>>> import numpy as np
>>> np.set_printoptions(precision=2, suppress=True, linewidth=160)
>>> F = np.load("x.npy")
>>> print(F)
[[0 0 0 0 0]
 [0 0 0 0 0]
 [0 0 4 4 0]
 [0 0 4 4 0]
 [0 0 0 0 0]]
>>> left, s, Vt = np.linalg.svd(F)
>>> print(s.round(2) + 0)
[8. 0. 0. 0. 0.]
>>> M2 = left[:, :1] @ np.diag(s[:1]) @ Vt[:1]
>>> print(M2)
[[0. 0. 0. 0. 0.]
 [0. 0. 0. 0. 0.]
 [0. 0. 4. 4. 0.]
 [0. 0. 4. 4. 0.]
 [0. 0. 0. 0. 0.]]
>>> print(np.linalg.matrix_rank(M2))
1
>>> print(round(np.linalg.norm(F - M2, 2), 2), round(float(s[1]), 2))
0.0 0.0
>>> print(round(np.linalg.norm(F - M2) / np.linalg.norm(F), 2))
0.0
>>> print((F != 0).astype(int))
[[0 0 0 0 0]
 [0 0 0 0 0]
 [0 0 1 1 0]
 [0 0 1 1 0]
 [0 0 0 0 0]]
>>> print(F @ F)
[[ 0  0  0  0  0]
 [ 0  0  0  0  0]
 [ 0  0 32 32  0]
 [ 0  0 32 32  0]
 [ 0  0  0  0  0]]
>>> print(round(float(np.linalg.det(F)), 2))
0.0
>>> print(np.flatnonzero(np.linalg.matrix_power((F != 0) + (F.T != 0) + np.eye(5), 5)[3]))
[2 3]
>>> print(np.argsort(-np.linalg.norm(F, axis=0).round(6), kind="stable")[:3])
[2 3 0]
>>> print(np.linalg.matrix_rank(F, rtol=0.1))
1
>>> print(round(np.linalg.norm(F, 2) / np.linalg.norm(F), 2))
1.0
>>> print(np.linalg.cond(F) > 100)
True
>>> J = np.loadtxt("data.csv", delimiter=",")
>>> print(J)
[[-0.36  0.5   0.58  0.28 -0.28  0.36]
 [-0.6  -0.04 -0.09  0.11  0.78  0.11]
 [-0.2   0.25 -0.42  0.63 -0.21 -0.52]
 [-0.08  0.49  0.25 -0.52  0.15 -0.63]
 [-0.2   0.43 -0.65 -0.41 -0.21  0.39]
 [ 0.64  0.52 -0.06  0.27  0.46  0.18]]
>>> rng = np.random.default_rng(66)
>>> z = rng.permutation(6)
>>> print(z)
[1 0 5 4 3 2]
>>> M2 = J[z][:, z]
>>> print(np.sort(np.abs(np.linalg.eigvals(M2))))
[1. 1. 1. 1. 1. 1.]
>>> print(round(float(np.linalg.det(M2)), 2), round(np.linalg.det(J[z]), 2))
-1.0 1.0
>>> print(np.allclose(M2, J))
False
>>> print(np.diag(M2))
[-0.04 -0.36  0.18 -0.21 -0.52 -0.42]
>>> print(np.sort(np.abs(np.linalg.eigvals(J))))
[1. 1. 1. 1. 1. 1.]
>>> print((J - J.T) / 2)
[[ 0.    0.55  0.39  0.18 -0.04 -0.14]
 [-0.55  0.   -0.17 -0.19  0.17 -0.2 ]
 [-0.39  0.17  0.    0.19  0.22 -0.23]
 [-0.18  0.19 -0.19  0.    0.28 -0.45]
 [ 0.04 -0.17 -0.22 -0.28  0.   -0.04]
 [ 0.14  0.2   0.23  0.45  0.04  0.  ]]
>>> print((J + J.T) / 2)
[[-0.36 -0.05  0.19  0.1  -0.24  0.5 ]
 [-0.05 -0.04  0.08  0.3   0.6   0.31]
 [ 0.19  0.08 -0.42  0.44 -0.43 -0.29]
 [ 0.1   0.3   0.44 -0.52 -0.13 -0.18]
 [-0.24  0.6  -0.43 -0.13 -0.21  0.42]
 [ 0.5   0.31 -0.29 -0.18  0.42  0.18]]
>>> print(round(float(np.linalg.det(J)), 2))
-1.0
>>> print(round(np.abs(np.linalg.eigvals(J)).max(), 2))
1.0
>>> E = np.load("w.npy")
>>> print(E)
[[ -8 -10   4 -12 -15   6]
 [  4 -14   8   6 -21  12]
 [-14 -18  12 -21 -27  18]
 [-20 -25  10  16  20  -8]
 [ 10 -35  20  -8  28 -16]
 [-35 -45  30  28  36 -24]]
>>> G = E.T @ E
>>> print(np.allclose(G, G.T))
True
>>> print(G)
[[ 2001  2001 -1218  -966  -966   588]
 [ 2001  4495 -2668  -966 -2170  1288]
 [-1218 -2668  1624   588  1288  -784]
 [ -966  -966   588  1725  1725 -1050]
 [ -966 -2170  1288  1725  3875 -2300]
 [  588  1288  -784 -1050 -2300  1400]]
>>> print(np.linalg.matrix_rank(G))
6
>>> X = np.load("m.npy")
>>> print(X)
[[-3.03 -5.82  4.73 -0.81  1.91  0.5  -1.86  5.09]
 [-0.47  3.06  0.61  4.11 -0.04  1.08  0.56 -3.79]
 [-2.4  -5.46  1.82 -3.08 -0.9   2.    0.78  1.94]
 [-0.82  1.67  2.46  4.26  1.83 -0.2  -1.38 -0.4 ]
 [ 1.29 -1.76  0.36 -1.43 -3.42  1.8   0.73  0.12]
 [ 1.53  0.57 -2.23 -1.85 -1.86  0.14  1.08 -0.97]
 [-3.53 -3.72 -1.09 -4.03  1.04  0.88  2.   -0.09]
 [ 1.98 -1.55 -0.7  -2.78 -1.87 -0.28 -0.26  2.24]
 [ 2.06  6.61 -1.79  4.2   2.54 -2.98 -1.39 -1.89]
 [ 1.83  0.09  1.32  1.31 -3.22  1.74  0.03 -0.66]]
>>> M2 = X / np.sqrt((X ** 2).mean(axis=1, keepdims=True))
>>> print(np.linalg.matrix_rank(M2) == np.linalg.matrix_rank(X))
True
>>> print(np.linalg.norm(M2, axis=1))
[2.83 2.83 2.83 2.83 2.83 2.83 2.83 2.83 2.83 2.83]
>>> blk = np.stack([X, 5 * X, X[::-1]])
>>> print(blk.shape)
(3, 10, 8)
>>> print((blk @ X.T).shape)
(3, 10, 10)
>>> print(np.linalg.matrix_rank(blk))
[4 4 4]
>>> print(np.linalg.norm(blk, axis=(1, 2)))
[ 21.33 106.63  21.33]
>>> left, s, Vt = np.linalg.svd(X)
>>> vecs = Vt[:(s > 1e-8).sum()]
>>> x0 = X[5] + 4 * X[9] + rng.integers(2) * np.eye(8)[4]
>>> print(x0)
[  8.85   0.93   3.05   3.39 -13.74   7.1    1.2   -3.61]
>>> print(np.allclose(vecs.T @ vecs @ x0, x0))
False
>>> print(np.round(np.linalg.norm(x0 - vecs.T @ vecs @ x0), 2))
0.61
>>> print(np.round(vecs.T @ vecs, 2) + 0)
[[ 0.58  0.22 -0.09  0.   -0.36 -0.1  -0.15  0.17]
 [ 0.22  0.52 -0.2   0.27  0.08 -0.18 -0.05 -0.21]
 [-0.09 -0.2   0.52  0.34 -0.05  0.18 -0.16  0.16]
 [ 0.    0.27  0.34  0.62  0.06  0.07 -0.15 -0.15]
 [-0.36  0.08 -0.05  0.06  0.63 -0.28 -0.08  0.07]
 [-0.1  -0.18  0.18  0.07 -0.28  0.33  0.15 -0.2 ]
 [-0.15 -0.05 -0.16 -0.15 -0.08  0.15  0.23 -0.28]
 [ 0.17 -0.21  0.16 -0.15  0.07 -0.2  -0.28  0.57]]
>>> print(np.linalg.matrix_rank(np.vstack([X, x0])))
5
